>>> import numpy as np
>>> np.set_printoptions(suppress=True, linewidth=120)
>>> F = np.load("sample14.npy")
>>> F
array([[  3.359,   1.805,  13.583,  -0.526, -14.166],
       [ -4.38 ,   4.655,  12.023,   5.445, -13.599],
       [ -0.015,   9.283, -16.947,  -2.404,  -4.567],
       [ -9.905,  -6.999,  -4.14 ,  15.327,  -0.91 ],
       [-10.082,  -9.383,  -8.395, -10.961,  -4.436],
       [  2.518,  -3.84 , -14.648,  -0.851,  12.792],
       [  8.93 , -10.362,  11.301,  -8.986,   2.101],
       [ -0.787, -16.073,   0.17 ,  -2.384,  11.633],
       [ -0.493, -16.34 ,   9.161,  -4.967,  -4.917],
       [-11.381,  -8.26 ,   6.702, -12.526,  -0.649],
       [ -9.975,  11.954,  -8.488,   8.365,  -3.946],
       [  7.871,   3.828,  -6.442,  -6.742, -15.377],
       [  2.062,   2.604, -12.295,   7.398, -13.531],
       [-17.643,  -1.606,   8.99 ,   0.404,   2.27 ],
       [ 14.118, -11.296,   4.491,  -2.482,   6.837],
       [  8.335,   7.982, -15.316,   3.843,  -4.178],
       [ 10.662,   7.937,  11.584,   9.439,   0.143],
       [  7.459,  12.906,   9.949,   6.219,  -6.338],
       [ -2.025, -13.477,   5.392,  10.68 ,   8.434],
       [-12.705, -10.679,   7.956,   2.118,  -7.533],
       [  4.794, -15.678,   1.613,   9.092,  -6.778],
       [ -1.8  , -11.985,  12.059,  -7.404,  -7.271],
       [-14.261,  -5.957,  -4.886,   5.627, -10.276],
       [ -8.457,  -0.632,  11.98 ,   0.508,  13.576],
       [ 11.978,   7.462,  12.531,  -6.562,  -0.867]])
>>> Ac = (F - F.mean(axis=0)) / F.std(axis=0)
>>> np.argwhere(np.abs(Ac) > 2)
array([[3, 3]])
>>> np.round(Ac.std(axis=0), 3)
array([1., 1., 1., 1., 1.])
>>> coef = np.linalg.lstsq(np.delete(Ac, 2, axis=1), Ac[:, 2])[0]
>>> np.abs(coef).argmax()
np.int64(1)
>>> round(float(1 - np.var(Ac[:, 2] - np.delete(Ac, 2, axis=1) @ coef)), 3)
0.052
>>> labels = F[:, 4] > np.median(F[:, 4])
>>> f = F[labels].mean(axis=0) - F[~labels].mean(axis=0)
>>> np.argsort(-np.abs(f).round(6), kind="stable")
array([4, 2, 1, 3, 0])
>>> Ac = F - F.mean(axis=0)
>>> Uu, s, Vt = np.linalg.svd(Ac, full_matrices=False)
>>> np.round(np.abs(Vt[-1]), 3)
array([0.338, 0.551, 0.053, 0.663, 0.376])
>>> np.searchsorted(np.cumsum(s ** 2) / (s ** 2).sum(), 0.9) + 1
np.int64(5)
>>> (np.sign(Uu[:, 0]) == np.sign(Uu[0, 0])).astype(int)
array([1, 0, 0, 0, 1, 0, 1, 1, 1, 1, 0, 0, 0, 1, 1, 0, 0, 0, 1, 1, 1, 1, 0, 1, 1])
>>> np.round(s ** 2 / (s ** 2).sum(), 3)
array([0.321, 0.245, 0.19 , 0.14 , 0.104])
